% ipython --no-banner

In [1]: import numpy as np

In [2]: from numpy import linalg as LA

In [3]: np.set_printoptions(precision=1, suppress=True, linewidth=200, floatmode="fixed")

In [4]: K = np.load("arr.npy")

In [5]: K
Out[5]: 
array([[-0.7,  2.6,  0.5,  1.3,  0.8, -1.8, -2.9],
       [-3.0,  2.3,  0.7,  1.4, -1.9,  1.0,  0.8],
       [ 4.0, -2.8, -1.2, -2.3,  2.5,  0.2, -0.7],
       [-0.5, -1.5, -1.2, -5.0,  0.5, -2.2,  1.3],
       [-0.4,  3.6,  0.6,  7.1, -0.3,  4.4, -1.8],
       [-1.6, -0.4,  0.7, -0.8, -2.4,  0.7,  1.9],
       [-1.6,  0.2,  0.7, -1.3, -2.0,  2.3,  3.0],
       [-3.9, -0.1,  0.3, -0.4, -1.6, -0.3,  0.0],
       [-0.6, -4.6,  0.7, -6.4,  2.3, -3.8,  3.7],
       [ 4.5, -2.9, -2.9,  0.4,  3.7,  0.6, -1.1],
       [-4.1,  0.8,  3.2,  5.7,  0.0,  1.6,  0.1],
       [-1.2, -0.2,  0.8,  2.0,  0.2, -0.2, -0.9]])

In [6]: rng = np.random.default_rng(11)

In [7]: lab = rng.permutation(7)

In [8]: out = K[:, lab] * rng.choice([-1, 1], 7)

In [9]: print(out)
[[-1.3 -2.6 -0.8  1.8  0.5 -0.7  2.9]
 [-1.4 -2.3  1.9 -1.0  0.7 -3.0 -0.8]
 [ 2.3  2.8 -2.5 -0.2 -1.2  4.0  0.7]
 [ 5.0  1.5 -0.5  2.2 -1.2 -0.5 -1.3]
 [-7.1 -3.6  0.3 -4.4  0.6 -0.4  1.8]
 [ 0.8  0.4  2.4 -0.7  0.7 -1.6 -1.9]
 [ 1.3 -0.2  2.0 -2.3  0.7 -1.6 -3.0]
 [ 0.4  0.1  1.6  0.3  0.3 -3.9 -0.0]
 [ 6.4  4.6 -2.3  3.8  0.7 -0.6 -3.7]
 [-0.4  2.9 -3.7 -0.6 -2.9  4.5  1.1]
 [-5.7 -0.8 -0.0 -1.6  3.2 -4.1 -0.1]
 [-2.0  0.2 -0.2  0.2  0.8 -1.2  0.9]]

In [10]: left, _, VT = LA.svd(K.T @ out)

In [11]: print(np.round(LA.lstsq(K, out)[0], 1) + 0)
[[ 0.0  0.0  0.0  0.0  0.0  1.0  0.0]
 [ 0.0 -1.0  0.0  0.0  0.0  0.0  0.0]
 [ 0.0  0.0  0.0  0.0  1.0  0.0  0.0]
 [-1.0  0.0  0.0  0.0  0.0  0.0  0.0]
 [ 0.0  0.0 -1.0  0.0  0.0  0.0  0.0]
 [ 0.0  0.0  0.0 -1.0  0.0  0.0  0.0]
 [ 0.0  0.0  0.0  0.0  0.0  0.0 -1.0]]

In [12]: out = np.array([[2, -1, -1, -2, 0, 1, 2],
    ...:     [1, -2, 0, -1, 0, 2, 1],
    ...:     [-2, 0, 2, -2, 0, -2, -2]])

In [13]: J = out.T @ out

In [14]: J
Out[14]: 
array([[ 9, -4, -6, -1,  0,  8,  9],
       [-4,  5,  1,  4,  0, -5, -4],
       [-6,  1,  5, -2,  0, -5, -6],
       [-1,  4, -2,  9,  0,  0, -1],
       [ 0,  0,  0,  0,  0,  0,  0],
       [ 8, -5, -5,  0,  0,  9,  8],
       [ 9, -4, -6, -1,  0,  8,  9]])

In [15]: (LA.matrix_power((J != 0) + (J.T != 0) + np.eye(7), 7) > 0).astype(int)
Out[15]: 
array([[1, 1, 1, 1, 0, 1, 1],
       [1, 1, 1, 1, 0, 1, 1],
       [1, 1, 1, 1, 0, 1, 1],
       [1, 1, 1, 1, 0, 1, 1],
       [0, 0, 0, 0, 1, 0, 0],
       [1, 1, 1, 1, 0, 1, 1],
       [1, 1, 1, 1, 0, 1, 1]])

In [16]: np.round(np.sort(LA.eigvals(J).real), 1) + 0
Out[16]: array([ 0.0,  0.0,  0.0,  0.0,  2.8, 11.5, 31.7])

In [17]: (J != 0).astype(int)
Out[17]: 
array([[1, 1, 1, 1, 0, 1, 1],
       [1, 1, 1, 1, 0, 1, 1],
       [1, 1, 1, 1, 0, 1, 1],
       [1, 1, 1, 1, 0, 0, 1],
       [0, 0, 0, 0, 0, 0, 0],
       [1, 1, 1, 0, 0, 1, 1],
       [1, 1, 1, 1, 0, 1, 1]])

In [18]: np.flatnonzero(LA.matrix_power((J != 0) + (J.T != 0) + np.eye(7), 7)[5])
Out[18]: array([0, 1, 2, 3, 5, 6])

In [19]: round(float(LA.det(J)), 1)
Out[19]: 0.0

In [20]: w, V = LA.eigh(J)

In [21]: vec = np.array([3, 2, 2, 2, 0, 3, 1])

In [22]: np.abs(J).sum(axis=1).max(), round(float(np.abs(w).max()), 1)
Out[22]: (np.int64(37), 31.7)

In [23]: rank = LA.matrix_rank(J)

In [24]: rank
Out[24]: np.int64(3)

In [25]: null = LA.svd(J)[2][rank:].T

In [26]: [int(LA.matrix_rank(J[:i])) for i in range(1, len(J) + 1)]
Out[26]: [1, 2, 3, 3, 3, 3, 3]

In [27]: print([int(LA.matrix_rank(np.delete(J, i, axis=0))) for i in range(7)])
[3, 3, 3, 3, 3, 3, 3]

In [28]: null.shape
Out[28]: (7, 4)

In [29]: np.round(null @ null.T, 1) + 0
Out[29]: 
array([[ 0.6,  0.0,  0.3,  0.1,  0.0, -0.1, -0.4],
       [ 0.0,  0.5,  0.2, -0.2,  0.0,  0.4,  0.0],
       [ 0.3,  0.2,  0.7,  0.1,  0.0,  0.0,  0.3],
       [ 0.1, -0.2,  0.1,  0.1,  0.0, -0.2,  0.1],
       [ 0.0,  0.0,  0.0,  0.0,  1.0,  0.0,  0.0],
       [-0.1,  0.4,  0.0, -0.2,  0.0,  0.4, -0.1],
       [-0.4,  0.0,  0.3,  0.1,  0.0, -0.1,  0.6]])

In [30]: round(np.trace(LA.pinv(J) @ J), 1)
Out[30]: np.float64(3.0)

In [31]: LA.lstsq(J[:-1].T, J[-1])[2]
Out[31]: np.int32(3)

In [32]: np.allclose(J[:-1].T @ LA.lstsq(J[:-1].T, J[-1])[0], J[-1])
Out[32]: True

In [33]: C = np.array([[0, 1, -1], [-2, 1, -3]])

In [34]: mat = np.repeat(C, 30 // 2, axis=0)

In [35]: mat = mat + 0.1 * rng.normal(size=mat.shape)

In [36]: print(mat.round(1) + 0)
[[ 0.0  1.1 -1.2]
 [ 0.2  1.0 -0.9]
 [ 0.0  1.0 -1.0]
 [ 0.1  1.0 -1.0]
 [ 0.1  0.9 -1.2]
 [ 0.0  0.9 -1.2]
 [-0.1  1.0 -1.1]
 [-0.1  1.0 -0.9]
 [ 0.0  0.9 -1.0]
 [ 0.1  1.0 -0.9]
 [ 0.1  1.0 -1.1]
 [ 0.0  1.0 -0.9]
 [-0.1  0.9 -1.1]
 [-0.2  1.0 -0.9]
 [-0.1  1.1 -0.9]
 [-1.9  1.0 -2.9]
 [-2.1  1.1 -2.9]
 [-2.2  1.0 -3.0]
 [-1.9  1.0 -3.0]
 [-2.0  0.9 -2.9]
 [-2.0  1.0 -3.1]
 [-1.9  1.1 -3.0]
 [-1.9  1.1 -2.8]
 [-2.2  1.1 -3.0]
 [-2.0  0.9 -2.9]
 [-2.1  1.1 -2.9]
 [-2.2  1.0 -3.1]
 [-2.0  1.2 -2.8]
 [-2.2  0.9 -2.9]
 [-1.8  1.0 -3.1]]

In [37]: vec = np.array([2, 2, 0])

In [38]: target = mat @ vec

In [39]: np.round(LA.solve(mat.T @ mat, mat.T @ target), 1) + 0
Out[39]: array([2.0, 2.0, 0.0])

In [40]: target
Out[40]: array([ 2.1,  2.3,  1.9,  2.1,  2.0,  1.9,  1.7,  1.7,  1.8,  2.1,  2.2,  2.1,  1.6,  1.7,  2.1, -1.8, -2.1, -2.3, -1.9, -2.1, -1.9, -1.7, -1.6, -2.1, -2.2, -2.1, -2.4, -1.6, -2.5, -1.6])

In [41]: target = target + 0.3 * rng.normal(size=30)

In [42]: target
Out[42]: array([ 2.2,  2.3,  1.8,  1.9,  2.1,  2.0,  1.7,  1.6,  1.4,  1.9,  2.5,  2.1,  1.2,  2.1,  2.3, -1.2, -2.1, -2.4, -2.4, -1.7, -1.2, -1.9, -1.8, -2.0, -2.5, -2.2, -2.5, -1.6, -2.1, -1.6])

In [43]: beta, *_ = LA.lstsq(mat, target)

In [44]: beta
Out[44]: array([1.9, 2.0, 0.1])

In [45]: G = np.cov(mat, rowvar=False)

In [46]: G.shape
Out[46]: (3, 3)

In [47]: G.round(1) + 0
Out[47]: 
array([[1.1, 0.0, 1.0],
       [0.0, 0.0, 0.0],
       [1.0, 0.0, 1.0]])

In [48]: np.argsort(-mat.std(axis=0).round(6), kind="stable")
Out[48]: array([0, 2, 1])

In [49]: np.round(np.polyfit(mat[:, 2], mat[:, 1], 1), 1) + 0
Out[49]: array([0.0, 1.0])

In [50]: np.argwhere(np.triu(np.abs(np.corrcoef(mat.T)) > 0.8, 1))
Out[50]: array([[0, 2]])

In [51]: M = np.loadtxt("a.csv", delimiter=",")

In [52]: M
Out[52]: 
array([[  8.0, -16.5,   7.9],
       [  8.9,  17.7,   3.0],
       [  7.8, -16.7,   7.8],
       [ -6.1,  17.7,  -6.9],
       [ 11.9,  15.2,   5.3],
       [-12.1, -14.9,  -5.5],
       [-13.1, -13.7,  -6.4],
       [ -5.0, -19.4,  -0.1],
       [  6.9, -17.3,   7.3],
       [ -7.6,  16.8,  -7.7],
       [  1.5,  19.8,  -2.2],
       [ -6.1,  17.7,  -6.9],
       [ 15.1,  10.2,   8.3]])

In [53]: LA.cond(M) > 100
Out[53]: np.True_

In [54]: lab = M[:, 0] > np.median(M[:, 0])

In [55]: f = M[lab].mean(axis=0) - M[~lab].mean(axis=0)

In [56]: print(np.argsort(-np.abs(f).round(6), kind="stable"))
[0 2 1]

In [57]: f
Out[57]: array([16.7, -4.7, 11.7])

In [58]: left, sv, VT = LA.svd(M)

In [59]: V = VT[:(sv > 1e-8).sum()]

In [60]: vec = M[10] + 5 * M[1] + rng.integers(2) * np.eye(3)[0]

In [61]: vec
Out[61]: array([ 46.1, 108.1,  12.8])

In [62]: print(np.diag(V.T @ V))
[0.7 1.0 0.3]

In [63]: print(np.round(LA.norm(vec - V.T @ V @ vec), 1))
0.0

In [64]: print(LA.matrix_rank(np.vstack([M, vec])))
2

In [65]: print(V.T @ V)
[[ 0.7  0.1  0.5]
 [ 0.1  1.0 -0.1]
 [ 0.5 -0.1  0.3]]

In [66]: np.allclose(V.T @ V @ vec, vec)
Out[66]: True

In [67]: rank = LA.matrix_rank(M)

In [68]: rank
Out[68]: np.int64(2)

In [69]: null = LA.svd(M)[2][rank:].T

In [70]: [int(LA.matrix_rank(M[:i])) for i in range(1, len(M) + 1)]
Out[70]: [1, 2, 2, 2, 2, 2, 2, 2, 2, 2, 2, 2, 2]

In [71]: print(LA.matrix_rank(M.T @ M), LA.matrix_rank(M @ M.T))
2 2

In [72]: null[:, 0] / null[np.abs(null[:, 0]).round(6).argmax(), 0]
Out[72]: array([-0.7,  0.2,  1.0])

In [73]: print(null.shape)
(3, 1)

In [74]: D = LA.norm(M[:, None] - M[None], axis=-1)

In [75]: LA.matrix_rank(D ** 2)
Out[75]: np.int64(3)

In [76]: D.shape
Out[76]: (13, 13)

In [77]: print(LA.norm(M, axis=1))
[20.0 20.0 20.0 20.0 20.0 20.0 20.0 20.0 20.0 20.0 20.0 20.0 20.0]

In [78]: D.mean(axis=1).argmax()
Out[78]: np.int64(6)

In [79]: np.unravel_index(D.round(6).argmax(), D.shape)
Out[79]: (np.int64(2), np.int64(9))

In [80]: D[:5, :5]
Out[80]: 
array([[ 0.0, 34.5,  0.3, 39.9, 32.1],
       [34.5,  0.0, 34.7, 18.0,  4.5],
       [ 0.3, 34.7,  0.0, 39.9, 32.2],
       [39.9, 18.0, 39.9,  0.0, 21.9],
       [32.1,  4.5, 32.2, 21.9,  0.0]])

In [81]: D[9].round(6).argsort(kind="stable")[:4]
Out[81]: array([ 9,  3, 11, 10])

In [82]: (D + 1e9 * np.eye(13)).round(6).argmin(axis=1)
Out[82]: array([ 2,  4,  0, 11,  1,  6,  5,  5,  2,  3, 11,  3,  4])

In [83]: arr = np.loadtxt("block6.csv", delimiter=",")

In [84]: arr
Out[84]: 
array([[ 0.0, -2.0,  0.0, -1.0,  3.0, -1.0,  2.0],
       [ 2.0,  0.0,  1.0, -1.0,  1.0,  2.0, -1.0],
       [ 0.0, -1.0,  0.0,  0.0,  0.0,  0.0,  3.0],
       [ 1.0,  1.0,  0.0,  0.0,  0.0,  0.0,  2.0],
       [-3.0, -1.0,  0.0,  0.0,  0.0,  2.0, -1.0],
       [ 1.0, -2.0,  0.0,  0.0, -2.0,  0.0,  1.0],
       [-2.0,  1.0, -3.0, -2.0,  1.0, -1.0,  0.0]])

In [85]: f = np.array([0, 1])

In [86]: print(np.correlate(arr[5], arr[4], "full"))
[-1.0  4.0 -4.0  0.0  2.0 -5.0 -2.0  8.0  0.0  2.0  6.0 -1.0 -3.0]

In [87]: q, _ = LA.qr(np.array([[1.2, -2.1, -1.4], [-1.2, -1.3, 1.1], [-1.7, -1.3, 0.3]]))

In [88]: V, _ = LA.qr(np.array([[-0.9, -1.0, -0.4, -0.3, -1.3, 0.7],
    ...:     [0.0, 0.7, -0.3, 1.0, 1.1, -0.2],
    ...:     [0.8, -1.2, -1.2, -0.2, 2.7, 0.1],
    ...:     [1.6, -0.9, 0.5, 1.2, 1.8, -0.4],
    ...:     [-1.1, -1.7, 0.3, 0.0, -0.9, -1.0],
    ...:     [0.8, 0.2, -0.2, -0.3, 1.3, 1.9]]))

In [89]: sv = 20 * 0.5 ** np.arange(3)

In [90]: data = q[:, :3] * sv @ V[:3]

In [91]: data
Out[91]: 
array([[ 3.9, -1.0,  4.4,  8.3, -5.2, -6.5],
       [-5.0,  2.7,  1.3,  2.4,  8.4,  4.4],
       [-4.2,  7.5, -4.9,  1.8, 10.1,  4.3]])

In [92]: LA.norm(data, axis=1)
Out[92]: array([13.2, 11.4, 14.9])

In [93]: print(round(LA.norm(data, "nuc"), 1))
35.0

In [94]: round(LA.norm(data) ** 2 / LA.norm(data, 2) ** 2, 1)
Out[94]: np.float64(1.3)

In [95]: LA.norm(data, axis=0)
Out[95]: array([ 7.6,  8.0,  6.7,  8.8, 14.1,  9.0])

In [96]: round(float(LA.norm(data, 2)), 1)
Out[96]: 20.0

In [97]: round(float(LA.norm(data, 1)), 1), round(LA.norm(data, np.inf), 1)
Out[97]: (23.7, np.float64(32.9))

In [98]: print(LA.norm(data, axis=1).argmax())
2

In [99]: W = np.array([[-2, 0, -2, 0],
    ...:     [3, 1, 2, -3],
    ...:     [-3, -1, 2, 2],
    ...:     [1, -3, 1, 1],
    ...:     [1, -3, 3, 3],
    ...:     [3, 1, -1, 0]])

In [100]: beta = np.array([-3, -1, -2, -1])

In [101]: act = np.maximum(data @ W + beta, 0)

In [102]: act
Out[102]: 
array([[ 0.0,  0.0,  0.0,  3.3],
       [35.0,  0.0, 39.1, 21.2],
       [67.6,  0.0, 39.3,  0.0]])

In [103]: (act > 0).mean(axis=0)
Out[103]: array([0.7, 0.0, 0.7, 0.7])

In [104]: (act > 0).astype(int)
Out[104]: 
array([[0, 0, 0, 1],
       [1, 0, 1, 1],
       [1, 0, 1, 0]])

In [105]: LA.matrix_rank(act)
Out[105]: np.int64(3)

In [106]: C = np.array([[2, 3], [3, 2], [1, 1], [0, 3]])

In [107]: W @ C
Out[107]: 
array([[-6, -8],
       [11,  4],
       [-7, -3],
       [-6,  1],
       [-4,  9],
       [ 8, 10]])

In [108]: (act @ C).round(6).argmax(axis=1)
Out[108]: array([1, 1, 1])

In [109]: print(LA.matrix_rank(act, rtol=0.1))
2

In [110]: round(LA.norm(act, 2) / LA.norm(act), 1)
Out[110]: np.float64(1.0)

In [111]: [round(float(x), 1) for x in LA.svd(act, compute_uv=False)[:3]]
Out[111]: [93.9, 22.3, 2.0]

In [112]: def softmax(z):
     ...:     e = np.exp(z - z.max(axis=-1, keepdims=True))
     ...:     return e / e.sum(axis=-1, keepdims=True)
     ...: 

In [113]: np.round(softmax(data[1]), 1) + 0
Out[113]: array([0.0, 0.0, 0.0, 0.0, 1.0, 0.0])

In [114]: np.round(softmax(data[1] + 5), 1) + 0
Out[114]: array([0.0, 0.0, 0.0, 0.0, 1.0, 0.0])

In [115]: np.round(softmax(10 * data[1]), 1) + 0
Out[115]: array([0.0, 0.0, 0.0, 0.0, 1.0, 0.0])

In [116]: scores = data @ data.T / np.sqrt(6)

In [117]: np.round(softmax(scores), 1) + 0
Out[117]: 
array([[1.0, 0.0, 0.0],
       [0.0, 0.0, 1.0],
       [0.0, 0.0, 1.0]])

In [118]: np.round(softmax(scores + np.triu(np.full(scores.shape, -np.inf), 1)), 1) + 0
Out[118]: 
array([[1.0, 0.0, 0.0],
       [0.0, 1.0, 0.0],
       [0.0, 0.0, 1.0]])

In [119]: out = np.array([[2], [-2], [-2], [-2], [3], [0], [2], [2]])

In [120]: C = np.array([[3, -1, -1]])

In [121]: F = out @ C + 0.1 * rng.normal(size=(8, 3))

In [122]: F.round(1) + 0
Out[122]: 
array([[ 6.0, -2.0, -2.2],
       [-6.1,  2.1,  1.9],
       [-5.9,  2.1,  2.1],
       [-5.9,  2.1,  2.0],
       [ 8.9, -3.1, -3.0],
       [-0.1, -0.1,  0.0],
       [ 6.0, -2.0, -2.2],
       [ 6.0, -2.0, -1.9]])

In [123]: q, V = LA.qr(F[:, :1])[0], LA.qr(F[:, 1:])[0]

In [124]: sv = LA.svd(q.T @ V, compute_uv=False)

In [125]: print(np.round(LA.norm(q @ q.T - V @ V.T, 2), 1))
1.0

In [126]: (sv > 0.9).sum()
Out[126]: np.int64(1)

In [127]: P = K @ LA.solve(K.T @ K, K.T)

In [128]: P.round(1) + 0
Out[128]: 
array([[ 0.6,  0.0,  0.0,  0.1,  0.1, -0.3, -0.2,  0.0,  0.0, -0.2,  0.0,  0.0],
       [ 0.0,  0.3, -0.3,  0.2,  0.2,  0.0,  0.2,  0.1,  0.0,  0.0,  0.0, -0.1],
       [ 0.0, -0.3,  0.8,  0.0,  0.0, -0.1,  0.2,  0.1,  0.0,  0.0,  0.0,  0.0],
       [ 0.1,  0.2,  0.0,  0.4, -0.1, -0.1,  0.1,  0.3,  0.2,  0.1, -0.2, -0.1],
       [ 0.1,  0.2,  0.0, -0.1,  0.6, -0.2,  0.2, -0.1, -0.2,  0.1,  0.2, -0.1],
       [-0.3,  0.0, -0.1, -0.1, -0.2,  0.3,  0.1,  0.1, -0.1, -0.2,  0.0,  0.1],
       [-0.2,  0.2,  0.2,  0.1,  0.2,  0.1,  0.6,  0.0,  0.1, -0.2,  0.0, -0.2],
       [ 0.0,  0.1,  0.1,  0.3, -0.1,  0.1,  0.0,  0.8, -0.1,  0.0,  0.1,  0.2],
       [ 0.0,  0.0,  0.0,  0.2, -0.2, -0.1,  0.1, -0.1,  0.8,  0.0,  0.2,  0.0],
       [-0.2,  0.0,  0.0,  0.1,  0.1, -0.2, -0.2,  0.0,  0.0,  0.8,  0.0,  0.0],
       [ 0.0,  0.0,  0.0, -0.2,  0.2,  0.0,  0.0,  0.1,  0.2,  0.0,  0.7,  0.2],
       [ 0.0, -0.1,  0.0, -0.1, -0.1,  0.1, -0.2,  0.2,  0.0,  0.0,  0.2,  0.2]])
